$ python -q
>>> import numpy as np
>>> np.set_printoptions(precision=3, suppress=True, linewidth=160)
>>> def rnd(a):
...     return np.round(a, 3) + 0
... 
>>> arr = 5 * np.eye(12) + np.eye(12, k=1)
>>> arr
array([[5., 1., 0., 0., 0., 0., 0., 0., 0., 0., 0., 0.],
       [0., 5., 1., 0., 0., 0., 0., 0., 0., 0., 0., 0.],
       [0., 0., 5., 1., 0., 0., 0., 0., 0., 0., 0., 0.],
       [0., 0., 0., 5., 1., 0., 0., 0., 0., 0., 0., 0.],
       [0., 0., 0., 0., 5., 1., 0., 0., 0., 0., 0., 0.],
       [0., 0., 0., 0., 0., 5., 1., 0., 0., 0., 0., 0.],
       [0., 0., 0., 0., 0., 0., 5., 1., 0., 0., 0., 0.],
       [0., 0., 0., 0., 0., 0., 0., 5., 1., 0., 0., 0.],
       [0., 0., 0., 0., 0., 0., 0., 0., 5., 1., 0., 0.],
       [0., 0., 0., 0., 0., 0., 0., 0., 0., 5., 1., 0.],
       [0., 0., 0., 0., 0., 0., 0., 0., 0., 0., 5., 1.],
       [0., 0., 0., 0., 0., 0., 0., 0., 0., 0., 0., 5.]])
>>> u, g = arr[7], arr[1]
>>> u @ g
np.float64(0.0)
>>> pr = (u @ g) / (u @ u) * u
>>> np.outer(u, g)
array([[ 0.,  0.,  0.,  0.,  0.,  0.,  0.,  0.,  0.,  0.,  0.,  0.],
       [ 0.,  0.,  0.,  0.,  0.,  0.,  0.,  0.,  0.,  0.,  0.,  0.],
       [ 0.,  0.,  0.,  0.,  0.,  0.,  0.,  0.,  0.,  0.,  0.,  0.],
       [ 0.,  0.,  0.,  0.,  0.,  0.,  0.,  0.,  0.,  0.,  0.,  0.],
       [ 0.,  0.,  0.,  0.,  0.,  0.,  0.,  0.,  0.,  0.,  0.,  0.],
       [ 0.,  0.,  0.,  0.,  0.,  0.,  0.,  0.,  0.,  0.,  0.,  0.],
       [ 0.,  0.,  0.,  0.,  0.,  0.,  0.,  0.,  0.,  0.,  0.,  0.],
       [ 0., 25.,  5.,  0.,  0.,  0.,  0.,  0.,  0.,  0.,  0.,  0.],
       [ 0.,  5.,  1.,  0.,  0.,  0.,  0.,  0.,  0.,  0.,  0.,  0.],
       [ 0.,  0.,  0.,  0.,  0.,  0.,  0.,  0.,  0.,  0.,  0.,  0.],
       [ 0.,  0.,  0.,  0.,  0.,  0.,  0.,  0.,  0.,  0.,  0.,  0.],
       [ 0.,  0.,  0.,  0.,  0.,  0.,  0.,  0.,  0.,  0.,  0.,  0.]])
>>> pr
array([0., 0., 0., 0., 0., 0., 0., 0., 0., 0., 0., 0.])
>>> np.linalg.matrix_rank(np.outer(u, g))
np.int64(1)
>>> q, Rm = np.linalg.qr(arr)
>>> abs(Rm[0, 0]), rnd(np.linalg.norm(arr[:, 0]))
(np.float64(5.0), np.float64(5.0))
>>> Rm
array([[5., 1., 0., 0., 0., 0., 0., 0., 0., 0., 0., 0.],
       [0., 5., 1., 0., 0., 0., 0., 0., 0., 0., 0., 0.],
       [0., 0., 5., 1., 0., 0., 0., 0., 0., 0., 0., 0.],
       [0., 0., 0., 5., 1., 0., 0., 0., 0., 0., 0., 0.],
       [0., 0., 0., 0., 5., 1., 0., 0., 0., 0., 0., 0.],
       [0., 0., 0., 0., 0., 5., 1., 0., 0., 0., 0., 0.],
       [0., 0., 0., 0., 0., 0., 5., 1., 0., 0., 0., 0.],
       [0., 0., 0., 0., 0., 0., 0., 5., 1., 0., 0., 0.],
       [0., 0., 0., 0., 0., 0., 0., 0., 5., 1., 0., 0.],
       [0., 0., 0., 0., 0., 0., 0., 0., 0., 5., 1., 0.],
       [0., 0., 0., 0., 0., 0., 0., 0., 0., 0., 5., 1.],
       [0., 0., 0., 0., 0., 0., 0., 0., 0., 0., 0., 5.]])
>>> W1 = np.array([[2, 6, 0, 6],
...     [1, 5, 8, 7],
...     [2, 5, 6, 7],
...     [6, 6, 7, 3],
...     [8, 2, 1, 2],
...     [1, 6, 9, 0],
...     [8, 7, 5, 2],
...     [8, 5, 4, 0],
...     [2, 0, 8, 7],
...     [6, 5, 3, 4],
...     [5, 4, 9, 2],
...     [9, 8, 9, 5]])
>>> beta = np.array([-9, 4, -4, -9])
>>> act = np.maximum(arr @ W1 + beta, 0)
>>> act
array([[ 2., 39.,  4., 28.],
       [ 0., 34., 42., 33.],
       [ 7., 35., 33., 29.],
       [29., 36., 32.,  8.],
       [32., 20., 10.,  1.],
       [ 4., 41., 46.,  0.],
       [39., 44., 25.,  1.],
       [33., 29., 24.,  0.],
       [ 7.,  9., 39., 30.],
       [26., 33., 20., 13.],
       [25., 32., 50.,  6.],
       [36., 44., 41., 16.]])
>>> (act > 0).astype(int)
array([[1, 1, 1, 1],
       [0, 1, 1, 1],
       [1, 1, 1, 1],
       [1, 1, 1, 1],
       [1, 1, 1, 1],
       [1, 1, 1, 0],
       [1, 1, 1, 1],
       [1, 1, 1, 0],
       [1, 1, 1, 1],
       [1, 1, 1, 1],
       [1, 1, 1, 1],
       [1, 1, 1, 1]])
>>> np.linalg.matrix_rank(act)
np.int64(4)
>>> rnd((act > 0).mean(axis=0))
array([0.917, 1.   , 1.   , 0.833])
>>> cent = np.array([[2, 2, 0], [-2, -1, -1], [2, -2, 0], [1, 0, -1]])
>>> act @ cent
array([[ -38.,  -43.,  -67.],
       [  49., -118.,  -67.],
       [  39.,  -87.,  -64.],
       [  58.,  -42.,  -44.],
       [  45.,   24.,  -21.],
       [  18., -125.,  -41.],
       [  41.,  -16.,  -45.],
       [  56.,  -11.,  -29.],
       [ 104.,  -73.,  -39.],
       [  39.,  -21.,  -46.],
       [  92.,  -82.,  -38.],
       [  82.,  -54.,  -60.]])
>>> W1 @ cent
array([[ -2,  -2, -12],
       [ 15, -19, -12],
       [ 13, -13, -12],
       [ 17,  -8,  -9],
       [ 16,  12,  -4],
       [  8, -22,  -6],
       [ 14,  -1,  -9],
       [ 14,   3,  -5],
       [ 27, -12,  -7],
       [ 12,   1,  -9],
       [ 22, -12,  -6],
       [ 25,  -8, -13]])
>>> (act @ cent).round(6).argmax(axis=1)
array([0, 0, 0, 0, 0, 0, 0, 0, 0, 0, 0, 0])
